$ python -q
>>> import numpy as np
>>> import numpy.linalg as la
>>> np.set_printoptions(suppress=True, linewidth=200)
>>> tidy = lambda a: np.round(a, 3) + 0
>>> X = np.loadtxt("w.csv", delimiter=",")
>>> X
array([[ 2., -1.,  0.],
       [ 0.,  0.,  2.],
       [ 0.,  0.,  2.],
       [-1., -2., -3.],
       [-1.,  3., -3.]])
>>> x0 = np.array([-5, -9, 7])
>>> y = X @ x0
>>> beta, lr = np.zeros(3), 1 / la.norm(X, 2) ** 2
>>> for i in range(4):
...     beta -= lr * X.T @ (X @ beta - y)
...     if i % 1 == 0: print(i, round(la.norm(X @ beta - y), 3))
... 
0 17.943
1 13.514
2 10.97
3 9.242
>>> tidy(la.cond(X))
np.float64(2.715)
>>> tidy(beta)
array([-0.677, -7.593,  6.075])
>>> M2 = np.c_[X[:, :2] @ np.array([[0, 3], [0, 3]]), np.array([7, 7, -4, 8, 9])]
>>> print(M2)
[[ 0.  3.  7.]
 [ 0.  0.  7.]
 [ 0.  0. -4.]
 [ 0. -9.  8.]
 [ 0.  6.  9.]]
>>> tidy(la.lstsq(X, M2[:, 0])[0])
array([0., 0., 0.])
>>> la.matrix_rank(M2)
np.int64(2)
>>> tidy(la.norm(la.qr(X)[0].T @ M2, axis=0) ** 2 / ((M2 ** 2).sum(axis=0) + 1e-12))
array([0.   , 1.   , 0.348])
>>> x0 = np.array([1, 1, -1])
>>> print(M2 @ x0)
[ -4.  -7.   4. -17.  -3.]
>>> M2 @ (2 * x0)
array([ -8., -14.,   8., -34.,  -6.])
>>> (M2 @ x0).argmax()
np.int64(2)
>>> M2 @ np.eye(3)[0]
array([0., 0., 0., 0., 0.])
>>> M2 * x0
array([[ 0.,  3., -7.],
       [ 0.,  0., -7.],
       [ 0.,  0.,  4.],
       [ 0., -9., -8.],
       [ 0.,  6., -9.]])
>>> feats = np.load("x.npy")
>>> feats
array([[0.2 , 0.4 , 0.4 ],
       [0.25, 0.75, 0.  ],
       [0.5 , 0.25, 0.25]])
>>> # row-stochastic, so 1 is an eigenvalue
>>> tidy(la.matrix_power(feats, 2))
array([[0.34 , 0.48 , 0.18 ],
       [0.238, 0.662, 0.1  ],
       [0.288, 0.45 , 0.262]])
>>> print(tidy(np.sort(np.abs(la.eigvals(feats)))))
[0.25 0.45 1.  ]
>>> np.allclose(feats, feats.T)
False
>>> tidy(feats @ feats)
array([[0.34 , 0.48 , 0.18 ],
       [0.238, 0.662, 0.1  ],
       [0.288, 0.45 , 0.262]])
>>> tidy(np.abs(la.eigvals(feats)).max())
np.float64(1.0)
>>> np.trace(feats)
np.float64(1.2)
>>> tidy(la.det(feats))
np.float64(-0.113)
>>> tidy((feats - feats.T) / 2)
array([[ 0.   ,  0.075, -0.05 ],
       [-0.075,  0.   , -0.125],
       [ 0.05 ,  0.125,  0.   ]])
>>> W0 = np.load("arr.npy")
>>> print(W0)
[[-2 -2  0]
 [ 1  1 -2]
 [-2 -1 -1]
 [ 1  1 -2]
 [-1  0  0]]
>>> M2 = np.c_[W0[:, :1] @ np.array([[0]]), np.array([3, 4, 0, 4, -2])]
>>> M2
array([[ 0,  3],
       [ 0,  4],
       [ 0,  0],
       [ 0,  4],
       [ 0, -2]])
>>> tidy(la.norm(la.qr(W0)[0].T @ M2, axis=0) ** 2 / ((M2 ** 2).sum(axis=0) + 1e-12))
array([0.   , 0.958])
>>> tidy(la.lstsq(W0, M2[:, 0])[0])
array([0., 0., 0.])
>>> la.matrix_rank(M2)
np.int64(1)
>>> x0 = np.array([5, -9, 9])
>>> y = W0 @ x0
>>> beta, lr = np.zeros(3), 1 / la.norm(W0, 2) ** 2
>>> for i in range(25):
...     beta -= lr * W0.T @ (W0 @ beta - y)
...     if i % 5 == 0: print(i, round(la.norm(W0 @ beta - y), 3))
... 
0 16.331
5 5.628
10 4.727
15 4.022
20 3.423
>>> print(tidy(la.cond(W0)))
5.612
>>> P = W0 @ la.solve(W0.T @ W0, W0.T)
>>> tidy((np.eye(5) - P) @ W0)
array([[0., 0., 0.],
       [0., 0., 0.],
       [0., 0., 0.],
       [0., 0., 0.],
       [0., 0., 0.]])
>>> tidy(P @ W0[:, 2])
array([ 0., -2., -1., -2.,  0.])
>>> tidy(P)
array([[ 0.791, -0.07 ,  0.279, -0.07 , -0.279],
       [-0.07 ,  0.477,  0.093,  0.477, -0.093],
       [ 0.279,  0.093,  0.628,  0.093,  0.372],
       [-0.07 ,  0.477,  0.093,  0.477, -0.093],
       [-0.279, -0.093,  0.372, -0.093,  0.628]])
>>> print(tidy(np.diag(P)))
[0.791 0.477 0.628 0.477 0.628]
>>> q, vecs = la.qr(W0[:, :2])[0], la.qr(W0[:, 2:])[0]
>>> sigma = la.svd(q.T @ vecs, compute_uv=False)
>>> print(tidy(sigma))
[0.515]
>>> print(tidy(np.degrees(np.arccos(sigma.clip(0, 1)))))
[59.02]
